$ ipython --no-banner

In [1]: import numpy as np

In [2]: import numpy.linalg as la

In [3]: np.set_printoptions(precision=1, suppress=True, linewidth=100)

In [4]: m1 = np.load("sample13.npy")

In [5]: print(m1)
[[-3.9  2.1 -2.4 -2.4 -3.7  2.4  2.4  3.6 -4.1  3.3  1.6]
 [-4.5  4.9 -3.1  3.6 -0.5  4.4  2.  -0.1  0.1 -3.1 -0.6]
 [-0.7  0.   0.7  4.9 -4.4 -2.2 -0.7 -4.5 -1.5 -0.4  5.3]
 [ 0.7  5.4  0.5 -2.2  6.3  0.4  0.8 -0.4 -1.2 -1.5  4.5]
 [-4.9 -1.7  5.4 -5.1  3.1  2.1 -1.1 -0.9  1.3 -0.2  0. ]
 [ 2.4  0.9  0.5 -2.2  3.6  4.7 -2.8  3.   2.8  4.3 -3.1]
 [-4.  -1.7 -0.4  2.1  2.5 -3.   1.9  2.8  6.2 -3.  -1.7]
 [ 2.8  0.4 -2.9  5.1 -1.9  2.2  0.2  4.9 -4.2  0.7  2.8]
 [-1.4 -3.  -2.9  6.7  3.2 -2.2  2.3 -3.9  0.4 -0.2 -0.7]
 [ 0.4 -4.7 -6.4 -3.  -1.6  2.7 -2.  -0.3 -0.4  0.7 -3.7]
 [ 4.2 -6.6  2.5  1.7  0.2  1.7 -1.4  4.5 -1.4 -1.5  0.2]
 [ 1.2 -2.8  2.2  0.1  0.1  2.8  7.8 -1.4 -3.2 -0.4 -2.1]
 [-1.8 -1.2  2.6  3.3  4.1  2.7  6.1  0.8  3.9 -0.5  0.9]
 [ 0.6 -4.9  1.   0.4  3.3  3.   4.9  4.9 -1.6 -1.6 -0.9]
 [-5.  -2.   4.5 -2.6  2.7 -0.5  1.6 -1.   0.3 -4.6  3.4]
 [-0.2 -1.3 -7.5 -0.5  0.2 -0.1  4.2 -3.5  1.2  2.8 -1.7]
 [ 2.4 -3.9 -0.3  0.1  0.5 -4.2 -0.6 -4.1  5.6  2.8 -2.2]
 [-1.4  4.8 -0.3 -2.7 -2.5 -0.8 -2.4 -6.7  2.9 -0.8  1.4]
 [-0.5 -2.9 -6.7  2.9 -2.4 -0.5 -0.7  2.9  3.4 -0.5 -3.4]
 [-0.4 -5.2  2.5 -3.5 -4.5 -4.  -3.3 -0.8 -0.2 -1.2 -2.4]
 [-2.4  2.7  1.4  3.9  2.1 -2.6 -4.   2.8  1.2 -5.6  1.3]
 [-0.9  3.7 -2.3 -0.7  0.9 -2.6  3.6 -3.4  0.8 -6.6 -1.7]
 [ 4.9  2.  -5.1  1.1 -3.6  1.9 -0.5 -0.9  3.4  2.9  2.6]
 [ 1.1 -2.9 -0.9  3.   4.9 -1.2 -0.7  1.2  5.8 -1.4  4.2]
 [ 1.5  3.   6.1 -0.8 -1.3 -3.7  4.3  0.1 -0.7  3.8  1.4]
 [-3.2 -4.   2.   2.3 -5.7 -3.7 -0.5  1.2 -0.6  3.8 -0.6]
 [ 6.  -0.5 -3.   0.3  2.2 -0.6 -3.6 -1.9 -4.   1.6 -3.8]
 [-5.  -0.9 -0.9 -3.2 -3.3 -1.5 -5.4  2.9  0.5  2.9 -1.6]
 [-0.7  2.7  2.1 -4.  -0.5  3.8  4.3 -1.   5.8  2.   0.4]
 [ 2.1  2.2 -0.3  4.4 -0.9 -1.  -5.3  4.9  3.8 -1.8  0. ]
 [ 0.3  3.3  0.7  1.5  3.3 -0.9  0.  -6.6 -2.5  3.5 -3.6]
 [-0.1  5.9  0.7 -1.2 -3.8  4.4  0.4  4.1  3.4 -1.3  0.1]
 [ 0.1  1.9 -0.6 -1.8  6.7 -2.5  0.   2.8  2.2  1.7  5.2]
 [-0.7 -3.6 -3.7  5.5 -1.9 -0.4  1.2  0.1  4.3 -3.9  1.7]
 [-2.4  2.3 -0.8 -0.1 -1.5  2.6  5.4 -1.8  3.1 -5.6 -2.6]
 [ 0.6  0.4 -0.8  6.1 -1.7  2.7  4.5 -2.3  2.  -2.5 -3.9]
 [ 3.1 -3.4  5.8 -0.8 -0.3 -2.   4.1 -3.3 -2.6 -2.4 -0.3]
 [ 1.4  5.2  3.2 -1.1 -3.7  0.9  3.4 -1.8  1.7 -5.1 -0.9]
 [-1.   2.9 -2.2 -2.3 -0.6 -2.8 -6.8  3.8  0.2 -1.6 -3. ]
 [-4.4  4.3  1.3  1.5  4.8 -1.5 -3.1  1.6  3.8  0.5  2.5]
 [ 4.8  0.8 -2.9 -6.3 -1.9 -1.5  1.8  2.3 -2.   1.6 -2.6]
 [ 0.1 -1.5 -3.6 -1.5  1.7  2.1 -6.1 -1.5 -2.9 -4.  -3.3]
 [-3.   3.4  0.4 -3.3 -1.1  1.4  2.4 -0.9  4.9 -5.9  1.1]
 [-6.5  1.5  0.   1.4  4.8  0.8 -2.6 -1.5 -2.6  0.9  3.6]
 [ 5.3 -2.6 -0.1  0.2  4.2  6.4 -0.8 -0.4  0.4  0.9  2.2]
 [ 2.4  0.1  4.7 -1.  -2.5 -2.   4.5  1.7 -4.5 -1.3 -4. ]]

In [6]: hat = m1 @ la.solve(m1.T @ m1, m1.T)

In [7]: print(la.matrix_rank(np.eye(46) - hat))
35

In [8]: Q, Rm = la.qr(m1)

In [9]: print(np.allclose(Rm.T @ Rm, m1.T @ m1))
True

In [10]: print(np.round(abs(Rm[0, 0]), 1), round(float(la.norm(m1[:, 0])), 1))
20.1 20.1

In [11]: print(Q.shape, Rm.shape)
(46, 11) (11, 11)

In [12]: D = la.norm(m1[:, None] - m1[None], axis=-1)

In [13]: print(D[11].round(6).argsort(kind="stable")[:4])
[11 36 13 45]

In [14]: print(np.unravel_index(D.round(6).argmax(), D.shape))
(np.int64(13), np.int64(17))

In [15]: print(D.shape)
(46, 46)

In [16]: print(D.mean(axis=1).argmax())
26

In [17]: data = np.load("dump.npy")

In [18]: print(data.round(1) + 0)
[[ 11.4  -4.  -16.6  16.8 -13.9  -0.6  -8.  -10.1]
 [-16.6  11.4   8.4 -13.   16.1  14.1  -3.1  13.4]
 [ -3.9   7.6 -16.1   6.7   7.   18.1 -21.9  11.8]
 [  1.4   0.4  -1.4   4.2  -6.9  -2.7   0.2  -6.4]
 [  6.2  -0.9 -14.4  11.6  -6.4   5.9  -8.9  -3.9]
 [ -1.   -3.3  14.1  -8.8  -3.   -3.3  23.9 -12.7]
 [ -4.8   2.2  16.2  -5.4  -8.2 -15.1  12.2 -10.2]
 [ -3.5   6.3  -2.7   5.6  -5.1  -4.  -12.5   0.8]
 [ 15.6 -15.2  -3.    2.6  -9.7   5.8  29.8 -23.4]
 [ -9.5   9.9 -13.7  -1.1  18.3  29.9 -19.4  19. ]
 [  5.5  -3.4  -6.2   5.   -5.    5.1   4.5  -8.1]
 [ -4.5   6.6  -7.9   3.5   3.5   9.9 -13.9   6.8]
 [  0.3   4.8  -8.8  10.5  -7.7  -3.  -16.   -0.3]
 [  4.8  -3.   -3.4   4.3  -6.5   1.3   5.6  -9.2]
 [  0.9  -1.3  -6.2  -1.1   5.6  17.4   5.   -0.7]
 [ -8.7   3.3  18.9 -11.8   0.1  -6.6  15.9  -5.6]
 [-12.2   1.6  26.9 -23.2   9.6   2.9  31.2  -5. ]
 [ 16.8 -11.9  -5.9  12.6 -21.5 -10.4  14.9 -24.9]
 [-28.6  17.1  27.7 -27.5  22.7   8.4   5.9  17. ]
 [  0.   -3.    4.3  -6.3   2.9   9.5  16.9  -6.7]
 [  4.8   3.5 -11.5  18.  -17.8 -13.8 -20.3  -5.8]
 [ -9.6   7.4  12.3  -5.4  -2.   -8.6   0.6  -0.7]
 [  6.5  -2.2 -13.6   9.5  -4.4   8.9  -4.5  -4.5]
 [ -2.    9.5 -17.6  15.3  -4.4   2.5 -32.6   8.6]
 [ -2.5   4.3  -1.7   3.6  -3.8  -1.3  -6.8  -0.8]
 [-21.   18.6  11.7  -7.2   6.6  -5.3 -19.4  15.2]
 [ -3.3   6.   -4.4   5.1  -2.9   0.1 -12.3   2.1]
 [  5.2   3.2 -12.6  18.4 -17.4 -12.5 -20.7  -5.6]
 [-20.8  14.9  17.8 -14.6  10.8  -0.3  -4.1  11.7]
 [-18.7  20.1   1.3   0.6   5.   -2.9 -32.7  18.8]
 [  0.9  -4.5   9.5  -7.2  -1.6   2.   22.8 -11.9]
 [ -3.2   0.2  10.2  -6.2  -1.7  -2.   13.5  -7.3]
 [  0.5   3.8  -7.9   8.9  -6.4  -1.1 -12.7  -0.9]
 [  0.6  -2.8   6.6  -4.2  -2.6   0.9  16.   -9.8]
 [ -7.9   6.4  13.9  -3.4  -7.2 -15.7   1.7  -4.7]
 [ -6.1  -0.8  24.2 -14.5  -2.7 -10.1  28.1 -12.7]
 [ 10.4  -2.5 -17.4  17.7 -14.   -1.3 -11.6  -8.5]
 [ -2.7   2.8   3.8   0.1  -4.4  -4.    1.2  -4.2]
 [ -2.2   2.4  -1.7   0.2   0.8   6.   -0.8  -0.5]
 [  9.6  -9.   -6.1   2.2  -3.2  11.4  16.9 -12.9]
 [ -2.3   4.1  -9.    3.2   4.   12.9  -9.5   4.8]]

In [19]: cov = np.cov(m1, rowvar=False)

In [20]: print(np.round(np.corrcoef(m1.T), 1) + 0)
[[ 1.  -0.2 -0.1  0.  -0.1  0.1  0.   0.  -0.2  0.2 -0.2]
 [-0.2  1.   0.  -0.1  0.   0.1  0.  -0.1  0.1 -0.1  0.2]
 [-0.1  0.   1.  -0.2  0.1 -0.1  0.2  0.  -0.1 -0.1  0.2]
 [ 0.  -0.1 -0.2  1.   0.  -0.1  0.1  0.   0.1 -0.1  0.2]
 [-0.1  0.   0.1  0.   1.   0.1  0.   0.   0.1  0.   0.3]
 [ 0.1  0.1 -0.1 -0.1  0.1  1.   0.2  0.1  0.   0.   0. ]
 [ 0.   0.   0.2  0.1  0.   0.2  1.  -0.2  0.  -0.1  0. ]
 [ 0.  -0.1  0.   0.   0.   0.1 -0.2  1.   0.   0.   0.1]
 [-0.2  0.1 -0.1  0.1  0.1  0.   0.   0.   1.  -0.2  0.1]
 [ 0.2 -0.1 -0.1 -0.1  0.   0.  -0.1  0.  -0.2  1.   0. ]
 [-0.2  0.2  0.2  0.2  0.3  0.   0.   0.1  0.1  0.   1. ]]

In [21]: print(np.round(np.polyfit(m1[:, 10], m1[:, 9], 1), 1) + 0)
[ 0.  -0.6]

In [22]: print(la.eigvalsh(cov)[::-1])
[15.6 14.1 12.1 11.2  9.9  9.   7.7  6.9  6.4  4.2  3.8]

In [23]: print(np.median(m1, axis=0))
[-0.2  0.2 -0.2  0.  -0.4 -0.5  0.1 -0.3  0.5 -0.5 -0.4]

In [24]: print(np.argsort(-m1.std(axis=0).round(6), kind="stable"))
[ 6  1  2  4  3  7  0  8  9  5 10]
